>>> import numpy as np
>>> from numpy import linalg as LA
>>> np.set_printoptions(suppress=True, linewidth=140)
>>> X = np.load("layer4.npy")
>>> X
array([[-0.1, -0.9, -1.9],
       [ 0. , -1.1, -2. ],
       [-0.2, -0.8, -2.1],
       [ 0. , -0.9, -1.8],
       [ 0. , -1. , -2.1],
       [ 0. , -0.8, -2.2],
       [-0.1, -0.9, -2.1],
       [ 0. , -0.8, -2.2],
       [-0.1, -1. , -2. ],
       [ 0.1, -1.2, -1.9],
       [-0.1, -1. , -1.9],
       [-0.2, -1.1, -1.8],
       [ 0. , -1. , -1.9],
       [ 1.9, -0.1,  3.1],
       [ 2. ,  0. ,  3.1],
       [ 2. , -0.2,  3.1],
       [ 2.1,  0. ,  3.1],
       [ 1.9,  0.1,  2.9],
       [ 2. ,  0.1,  3. ],
       [ 1.8,  0.2,  3. ],
       [ 2.1,  0. ,  2.9],
       [ 2.1,  0.1,  3. ],
       [ 1.8,  0. ,  3.1],
       [ 1.9, -0.1,  3.1],
       [ 2.1,  0. ,  3. ],
       [ 1.9, -0.1,  3. ],
       [-0.9, -3.1, -1.9],
       [-1.1, -2.7, -1.9],
       [-1. , -2.9, -2.2],
       [-1. , -3.1, -2. ],
       [-1.1, -2.9, -1.9],
       [-1.1, -3. , -2. ],
       [-1.1, -3.1, -2.1],
       [-1. , -2.9, -1.9],
       [-0.9, -2.9, -1.8],
       [-1.2, -3. , -2.3],
       [-0.9, -3. , -2. ],
       [-0.9, -3.1, -1.9],
       [-1.1, -2.9, -2. ]])
>>> # rows 5 and 7 are equal
>>> r0 = np.array([0, 3])
>>> np.round(np.cross(X[22, :3], X[26, :3]), 1)
array([ 9.6,  0.6, -5.6])
>>> np.convolve(X[22], r0)
array([0. , 5.4, 0. , 9.3])
>>> Xc = X - X.mean(axis=0)
>>> vecs = LA.svd(Xc)[2][:2]
>>> other = Xc - Xc @ vecs.T @ vecs
>>> np.round(np.diag(vecs.T @ vecs), 1)
array([0.2, 0.8, 0.9])
>>> W0 = np.loadtxt("sample16.csv", delimiter=",")
>>> W0
array([[  0.4,   1.4,  -0.4,   0.3,  -0.1,   0.2,  -1.2,  -0.5,  -0.7, -22. ,  -0.1,  -0.9,  -0.1,   0. ,  -1.3],
       [  0.7,  -0.1,   0.7,   1.3,  -0.9,  -0.4,   0.2,  -1. ,  -0.2,   5. ,   1.5,  -1. ,   0.9,   0.5,   0.8],
       [  1. ,  -0.7,  -0.7,  -2.3,  -2.2,   0.5,  -0.3,   0. ,   1.3, -16. ,  -1. ,  -1.3,   0.6,   0.9,   0.4],
       [ -1.4,   0.2,  -0.6,  -0.6,   1.8,  -0.4,   1.1,   1.6,  -0.5,  -4. ,   0.4,  -0.3,   1. ,   0.6,   0.3],
       [  1.2,   0.5,   0.4,  -1.1,   0.6,   1.5,  -0.5,  -0.1,   1.5, -14. ,   0.2,   0.5,   0.1,   0.1,  -1.4],
       [  0.3,   0.6,  -0.6,  -0.1,   1.9,  -1.4,  -1.6,  -0.8,   0.4,  -5. ,  -0.1,  -0.9,  -3.1,   2.4,  -0.7],
       [  0. ,  -0.8,  -0.5,  -0.4,   0.4,  -0.7,   0.1,   0.1,  -0.4,   7. ,   1.1,   1. ,   0.2,   0.5,   0.8],
       [ -1.7,   0.2,   0.3,   2.5,  -0.1,   0.2,  -0.1,  -0.5,   0.5,   8. ,  -1.5,  -1.2,  -0.3,  -0.7,   1.1],
       [  0.8,   0.7,  -0.2,  -0.2,   0.7,  -0.1,  -0.4,   1.6,   0.3, -10. ,   0.5,  -1.1,  -0.2,  -0.8,  -1.4],
       [ -0.7,  -0.1,  -0.9,   0.2,  -4.4,   0.6,  -0.3,   1.5,  -1.6, -12. ,   1.5,  -0.5,   0. ,   1.1,   1.4],
       [ -0.8,  -1.1,  -0.7,   1.7,   1. ,   0.8,   0.5,   0.1,  -1.4,   2. ,  -0.2,   0.4,  -0.7,   1.6,   1.4],
       [ -0.2,   0.5,  -0.1,   1.5,  -1.9,   0.4,   0.7,  -1.7,  -0.4, -14. ,   0.4,   0.8,  -0.2,  -0.1,   0.4],
       [ -1.9,   0.3,  -1.1,   0.6,   0.4,  -0.2,   0.2,   1.6,  -1.5, -15. ,   1. ,   1.8,   1.2,   0.1,  -0.5]])
>>> # column 9 dominates
>>> T = np.stack([W0, 4 * W0, W0[::-1]])
>>> (T @ W0.T).shape
(3, 13, 13)
>>> LA.matrix_rank(T)
array([13, 13, 13])
>>> data = np.load("case5.npy")
>>> data
array([[1. , 0.2, 0. , 0. , 0. , 0. , 0. , 0. ],
       [0.2, 1. , 0.2, 0. , 0. , 0. , 0. , 0. ],
       [0. , 0.2, 1. , 0.2, 0. , 0. , 0. , 0. ],
       [0. , 0. , 0.2, 1. , 0.2, 0. , 0. , 0. ],
       [0. , 0. , 0. , 0.2, 1. , 0.2, 0. , 0. ],
       [0. , 0. , 0. , 0. , 0.2, 1. , 0.2, 0. ],
       [0. , 0. , 0. , 0. , 0. , 0.2, 1. , 0.2],
       [0. , 0. , 0. , 0. , 0. , 0. , 0.2, 1. ]])
>>> # equal to its transpose
>>> w, vecs = LA.eigh(data)
>>> w.round(1)
array([0.6, 0.7, 0.8, 0.9, 1.1, 1.2, 1.3, 1.4])
>>> np.unique(w.round(6) + 0, return_counts=True)[1]
array([1, 1, 1, 1, 1, 1, 1, 1])
>>> w, vecs = LA.eigh(data)
>>> x = np.array([1, 2, 3, 5, 6, 6, 9, 4])
>>> np.round(LA.eigvalsh(data[1:, 1:]), 1)
array([0.6, 0.7, 0.8, 1. , 1.2, 1.3, 1.4])
>>> np.abs(data).sum(axis=1).max(), round(float(np.abs(w).max()), 1)
(np.float64(1.4), 1.4)
>>> F = np.loadtxt("data.csv", delimiter=",")
>>> F
array([[ 4.,  8.,  5.,  7.,  7.,  4., 10.,  8.,  9.,  6.,  5.,  6.,  1.,  5.],
       [ 0.,  0.,  0.,  0.,  0.,  0.,  0.,  0.,  0.,  0.,  0.,  0.,  0.,  0.],
       [ 9.,  6., 12.,  8.,  8.,  9., 11.,  7., 12.,  7., 10.,  3.,  6.,  5.],
       [15.,  8., 16., 10., 14., 11., 12.,  8., 11.,  5., 13., 10.,  9., 10.],
       [ 0.,  0.,  0.,  0.,  0.,  0.,  0.,  0.,  0.,  0.,  0.,  0.,  0.,  0.],
       [ 2.,  7.,  5.,  7.,  6.,  4.,  4.,  8.,  5.,  6.,  7.,  5.,  2.,  4.],
       [ 4.,  0.,  4.,  4.,  3.,  1.,  2.,  3.,  2.,  1.,  6.,  2.,  6.,  1.],
       [ 5.,  6.,  9.,  8., 12.,  7.,  7.,  2.,  7.,  7.,  7.,  6.,  6.,  5.],
       [ 3.,  4.,  3.,  3.,  3.,  4.,  4.,  0.,  1.,  1.,  2.,  4.,  3.,  3.],
       [ 6.,  5.,  5.,  7.,  7.,  2.,  6.,  4.,  6.,  3.,  7.,  7.,  4.,  6.],
       [ 8.,  5.,  7.,  4.,  4.,  4.,  7.,  4.,  3.,  1.,  5.,  2.,  5.,  1.],
       [ 7.,  8., 10.,  9., 11.,  8., 11.,  7., 10.,  5., 12.,  6.,  4.,  6.],
       [ 5.,  3.,  5.,  4.,  3.,  3.,  6.,  0.,  0.,  3.,  1.,  1.,  5.,  0.],
       [ 5.,  8.,  7.,  6.,  6.,  5.,  8.,  5., 10.,  7.,  5.,  5.,  4.,  6.],
       [ 0.,  2.,  0.,  1.,  1.,  0.,  2.,  2.,  2.,  1.,  0.,  3.,  1.,  3.],
       [ 2.,  5.,  3.,  4.,  4.,  5.,  4.,  4.,  5.,  1.,  5.,  6.,  2.,  7.],
       [ 8.,  5.,  8.,  4.,  9.,  7.,  6.,  2.,  9.,  1.,  7.,  7.,  3.,  8.],
       [10.,  3., 10.,  9., 10.,  7.,  9.,  9., 12.,  6.,  9., 11.,  7., 11.],
       [ 3.,  0.,  4.,  4.,  3.,  2.,  5.,  6.,  3.,  3.,  3.,  1.,  3.,  1.],
       [ 4.,  0.,  4.,  2.,  4.,  4.,  3.,  3.,  5.,  2.,  1.,  3.,  2.,  3.],
       [ 6.,  7.,  4.,  3.,  3.,  3.,  7.,  3.,  4.,  1.,  2.,  5.,  3.,  4.],
       [ 3.,  3.,  3.,  1.,  3.,  4.,  0.,  3.,  4.,  0.,  2.,  4.,  3.,  4.],
       [ 2.,  3.,  3.,  4.,  4.,  0.,  5.,  2.,  2.,  4.,  1.,  3.,  4.,  3.],
       [ 8.,  5., 10.,  5.,  6., 11.,  7.,  2.,  9.,  6.,  4.,  4.,  7.,  4.],
       [ 5.,  5.,  6.,  5.,  7.,  2.,  5.,  4.,  4.,  2.,  7.,  4.,  4.,  4.],
       [ 7.,  4., 10.,  7., 10.,  9.,  9.,  3.,  9.,  6.,  7.,  4.,  5.,  4.],
       [ 8.,  7.,  7.,  5.,  6.,  7.,  9.,  2.,  6.,  1.,  6.,  6.,  3.,  6.],
       [ 9.,  6.,  8.,  8.,  9.,  8.,  9.,  5.,  9.,  4.,  6., 12.,  9., 10.],
       [ 5.,  3.,  8.,  4.,  6.,  8.,  4.,  2.,  9.,  6.,  4.,  3.,  5.,  4.],
       [ 3.,  8.,  4.,  5.,  3.,  7.,  6.,  5.,  4.,  3.,  4.,  4.,  3.,  2.]])
>>> # row 4 repeats row 1
>>> Xc = F - F.mean(axis=0)
>>> U, sig, Vh = LA.svd(Xc, full_matrices=False)
>>> sig.round(1) + 0
array([52.9, 16. , 14.6, 12.2, 12. ,  9.5,  9.2,  7.4,  5.1,  4.3,  2.7,  2.5,  0.8,  0. ])
>>> np.abs(U[:, 0]).argmax()
np.int64(3)
>>> np.round(sig ** 2 / (sig ** 2).sum(), 1) + 0
array([0.7, 0.1, 0.1, 0. , 0. , 0. , 0. , 0. , 0. , 0. , 0. , 0. , 0. , 0. ])
>>> np.round(Vh[0] * np.sign(Vh[0, np.abs(Vh[0]).argmax()]), 1)
array([0.3, 0.2, 0.4, 0.3, 0.3, 0.3, 0.3, 0.2, 0.3, 0.2, 0.3, 0.2, 0.2, 0.2])
>>> x = np.array([2, -2, -2, -2, 0, 1, -1, -1, 0, 2, -1, -1, -1, 2])
>>> (F * x).sum(axis=1)
array([-36.,   0., -38., -49.,   0., -36., -22., -33., -15., -30., -31., -50., -18., -28.,  -6., -20., -18., -28., -18.,  -2., -23.,  -8.,
       -17., -17., -32., -27., -27., -31., -10., -33.])
>>> F @ x
array([-36.,   0., -38., -49.,   0., -36., -22., -33., -15., -30., -31., -50., -18., -28.,  -6., -20., -18., -28., -18.,  -2., -23.,  -8.,
       -17., -17., -32., -27., -27., -31., -10., -33.])
>>> x @ F
Traceback (most recent call last):
  File "<python-input-41>", line 1, in <module>
    x @ F
    ~~^~~
ValueError: matmul: Input operand 1 has a mismatch in its core dimension 0, with gufunc signature (n?,k),(k,m?)->(n?,m?) (size 30 is different from 14)
>>> F @ np.ones(14)
array([ 85.,   0., 113., 152.,   0.,  72.,  39.,  94.,  38.,  75.,  60., 114.,  39.,  87.,  18.,  57.,  84., 123.,  41.,  40.,  55.,  37.,
        40.,  88.,  64.,  94.,  79., 112.,  71.,  61.])
>>> np.sign((F @ x).round(6))
array([-1.,  0., -1., -1.,  0., -1., -1., -1., -1., -1., -1., -1., -1., -1., -1., -1., -1., -1., -1., -1., -1., -1., -1., -1., -1., -1.,
       -1., -1., -1., -1.])
>>> F @ np.eye(14)[7]
array([8., 0., 7., 8., 0., 8., 3., 2., 0., 4., 4., 7., 0., 5., 2., 4., 2., 9., 6., 3., 3., 3., 2., 2., 4., 3., 2., 5., 2., 5.])
>>> F @ (2 * x)
array([ -72.,    0.,  -76.,  -98.,    0.,  -72.,  -44.,  -66.,  -30.,  -60.,  -62., -100.,  -36.,  -56.,  -12.,  -40.,  -36.,  -56.,  -36.,
         -4.,  -46.,  -16.,  -34.,  -34.,  -64.,  -54.,  -54.,  -62.,  -20.,  -66.])
>>> U, sig, Vh = LA.svd(F, full_matrices=False)
>>> (sig > 1e-8).sum()
np.int64(14)
>>> np.round(sig / sig[0], 1) + 0
array([1. , 0.1, 0.1, 0.1, 0.1, 0.1, 0.1, 0.1, 0. , 0. , 0. , 0. , 0. , 0. ])
>>> np.round(np.sqrt((sig ** 2).sum()), 1), round(LA.norm(F), 1)
(np.float64(118.1), np.float64(118.1))
>>> rng = np.random.default_rng(52306)
>>> other = F + rng.integers(-2, 3, (30, 13)) @ rng.integers(-2, 3, (13, 14))
>>> other
array([[  6.,  13.,   4.,   4.,  -3.,   4.,  11.,   9.,   2.,  14.,  16.,  -1.,  -1.,   7.],
       [  4.,  -1.,   0.,   0.,  -6.,   6.,   4.,  12.,   0.,   0.,  -7., -10.,   4.,  -6.],
       [  2.,   5.,   7.,  18.,  19.,  16.,  11.,   3.,  20.,  -9.,   6.,   4.,  12.,   5.],
       [ 11.,  11.,  19.,  -4.,  30.,   7.,  12.,   4.,  10.,   5.,   5.,  18.,  -3.,  -2.],
       [ -1.,   1.,  -4.,   5.,  12.,   3.,   5., -12.,   3.,  10.,   6.,   9.,   2.,  -8.],
       [  1.,  13.,  18.,   5.,   6., -13.,  -6.,   8.,  -2.,  13.,   3.,   7.,   9.,   2.],
       [  5.,  -7., -10.,   0.,   4.,   8.,   2.,   2.,   2.,   3.,   6.,   2.,  -1.,  11.],
       [  6.,   0.,  10.,  25.,   5.,  18.,   9.,   0.,   9.,   0.,  14.,   9.,  18.,   9.],
       [ -5.,   5.,   2.,  -1.,   0.,   1.,   2.,  -8.,   4.,   7.,  11.,  10.,  -3.,   5.],
       [  4.,   9.,   6.,   0.,   8.,  -1.,   8.,   8.,   3.,   3.,   5.,  -4.,  -3.,   8.],
       [  9.,  -4.,   2.,   6.,  10.,  16.,  13.,  14.,   7., -17.,  -8., -11.,   5.,  -1.],
       [ 12.,  -2.,  11.,   9.,   3.,   3.,  18.,   9.,  21.,  -1.,  12.,   3.,   1.,  12.],
       [ 10.,   5.,  15.,   7.,  -9.,   4.,   6., -11.,   5.,   4.,   6.,   0.,  -1.,   6.],
       [  3.,  -1.,   4.,   6.,  15.,  11.,  12.,  12.,   1.,   7.,   2.,   3.,   8.,   2.],
       [ -9.,   4.,   0., -13.,  11., -13.,  -6.,   0., -10.,  10.,   2.,   8.,  -6.,   3.],
       [  7.,   4.,   5.,   0.,   4.,   1.,   0., -11.,   6.,   5.,   8.,   9.,  -9.,  15.],
       [ 15.,  12.,   5.,   6.,   5.,   8.,   7.,  -8.,  14.,   0.,  13.,   6.,  -6.,  20.],
       [ -3.,   6.,  19.,  12.,  -5.,   8.,  -1.,   9.,  12.,   5.,  13.,  12.,   9.,  17.],
       [ 12.,   9.,  12.,  10.,   2.,   0.,  -5.,  -9.,  -4.,  10.,   1., -10.,   5.,   9.],
       [ -6.,   0.,   5.,  -2.,  -5.,   1.,   2.,  -3.,  12.,  11.,  10.,   9.,  -3.,   3.],
       [ -2.,   3.,   9.,  -5.,  20.,  -6.,   5.,  -1.,  -6.,   4.,  -3.,  -6.,   0.,   0.],
       [ -1.,  10.,   6.,  -5.,  -1., -14.,  -3.,   7.,  10.,  -2.,   4.,  15.,  -2.,  12.],
       [  0.,  -9.,   6.,  17.,   8.,  -1.,  10.,   8.,  -2.,  -2.,   1., -11.,  20.,   5.],
       [ 11.,  11.,   1.,  -8.,  15.,   6.,   7.,  -3.,  15.,   9.,   4.,  23., -11.,   4.],
       [  2.,  10.,  15.,   8.,   9.,  -7.,  -1.,  -6.,  13.,  -2.,   2.,   6.,   1.,  10.],
       [  4.,   5.,   0.,  -1.,  38.,  11.,  18.,  -8.,  13.,   3.,   7.,  16.,  -7.,  -8.],
       [  7.,   4.,  15.,  14.,  -4.,   6.,   7.,   1.,   0.,   4.,  13.,  -7.,  16.,   6.],
       [ 11.,   6.,  -1.,   2.,  15.,   7.,  19.,   3.,  16.,   4.,  13.,  19.,   2.,   2.],
       [  9.,   2.,  10.,  11.,   9.,  11.,   1.,  13.,   7.,  -2., -13., -10.,  18.,   2.],
       [ -7.,  14.,   7., -12.,   5.,   1.,   0.,   6.,  -2.,   7.,   5.,   9., -12.,  -2.]])
>>> np.abs(other - F).sum(axis=1)
array([ 60.,  60.,  80.,  89.,  81.,  78.,  54.,  82.,  62.,  49., 101.,  67.,  68.,  62.,  93.,  65.,  69.,  68.,  97.,  70.,  93.,  83.,
        88.,  96.,  76., 115.,  77.,  72.,  89.,  86.])
>>> np.round(LA.svd(other - F, compute_uv=False), 1) + 0
array([82.7, 66.2, 54.4, 41.2, 38.4, 35.9, 28.1, 25.1, 23.4, 17.1, 13.5,  7.1,  2. ,  0. ])
>>> J = np.load("dump.npy")
>>> J
array([[ 1, -1,  1, -1, -1,  1, -1,  1],
       [ 1, -1, -1,  1, -1,  1,  1, -1],
       [ 1, -1, -1,  1,  1, -1, -1,  1],
       [ 1,  1, -1, -1,  1,  1, -1, -1],
       [ 1,  1,  1,  1, -1, -1, -1, -1],
       [ 1, -1,  1, -1,  1, -1,  1, -1],
       [ 1,  1,  1,  1,  1,  1,  1,  1],
       [ 1,  1, -1, -1, -1, -1,  1,  1]])
>>> O, Rm = LA.qr(J)
>>> np.allclose(Rm.T @ Rm, J.T @ J)
True
>>> Rm.round(1) + 0
array([[-2.8,  0. ,  0. ,  0. ,  0. ,  0. ,  0. ,  0. ],
       [ 0. ,  2.8,  0. ,  0. ,  0. ,  0. ,  0. ,  0. ],
       [ 0. ,  0. ,  2.8,  0. ,  0. ,  0. ,  0. ,  0. ],
       [ 0. ,  0. ,  0. ,  2.8,  0. ,  0. ,  0. ,  0. ],
       [ 0. ,  0. ,  0. ,  0. ,  2.8,  0. ,  0. ,  0. ],
       [ 0. ,  0. ,  0. ,  0. ,  0. ,  2.8,  0. ,  0. ],
       [ 0. ,  0. ,  0. ,  0. ,  0. ,  0. , -2.8,  0. ],
       [ 0. ,  0. ,  0. ,  0. ,  0. ,  0. ,  0. ,  2.8]])
>>> O.shape, Rm.shape
((8, 8), (8, 8))
>>> np.round(O.T @ O, 1) + 0
array([[1., 0., 0., 0., 0., 0., 0., 0.],
       [0., 1., 0., 0., 0., 0., 0., 0.],
       [0., 0., 1., 0., 0., 0., 0., 0.],
       [0., 0., 0., 1., 0., 0., 0., 0.],
       [0., 0., 0., 0., 1., 0., 0., 0.],
       [0., 0., 0., 0., 0., 1., 0., 0.],
       [0., 0., 0., 0., 0., 0., 1., 0.],
       [0., 0., 0., 0., 0., 0., 0., 1.]])
>>> np.round(O @ Rm, 1)
array([[ 1., -1.,  1., -1., -1.,  1., -1.,  1.],
       [ 1., -1., -1.,  1., -1.,  1.,  1., -1.],
       [ 1., -1., -1.,  1.,  1., -1., -1.,  1.],
       [ 1.,  1., -1., -1.,  1.,  1., -1., -1.],
       [ 1.,  1.,  1.,  1., -1., -1., -1., -1.],
       [ 1., -1.,  1., -1.,  1., -1.,  1., -1.],
       [ 1.,  1.,  1.,  1.,  1.,  1.,  1.,  1.],
       [ 1.,  1., -1., -1., -1., -1.,  1.,  1.]])
>>> np.trace(O @ O.T)
np.float64(8.0)
>>> O.round(1)
array([[-0.4, -0.4,  0.4, -0.4, -0.4,  0.4,  0.4,  0.4],
       [-0.4, -0.4, -0.4,  0.4, -0.4,  0.4, -0.4, -0.4],
       [-0.4, -0.4, -0.4,  0.4,  0.4, -0.4,  0.4,  0.4],
       [-0.4,  0.4, -0.4, -0.4,  0.4,  0.4,  0.4, -0.4],
       [-0.4,  0.4,  0.4,  0.4, -0.4, -0.4,  0.4, -0.4],
       [-0.4, -0.4,  0.4, -0.4,  0.4, -0.4, -0.4, -0.4],
       [-0.4,  0.4,  0.4,  0.4,  0.4,  0.4, -0.4,  0.4],
       [-0.4,  0.4, -0.4, -0.4, -0.4, -0.4, -0.4,  0.4]])
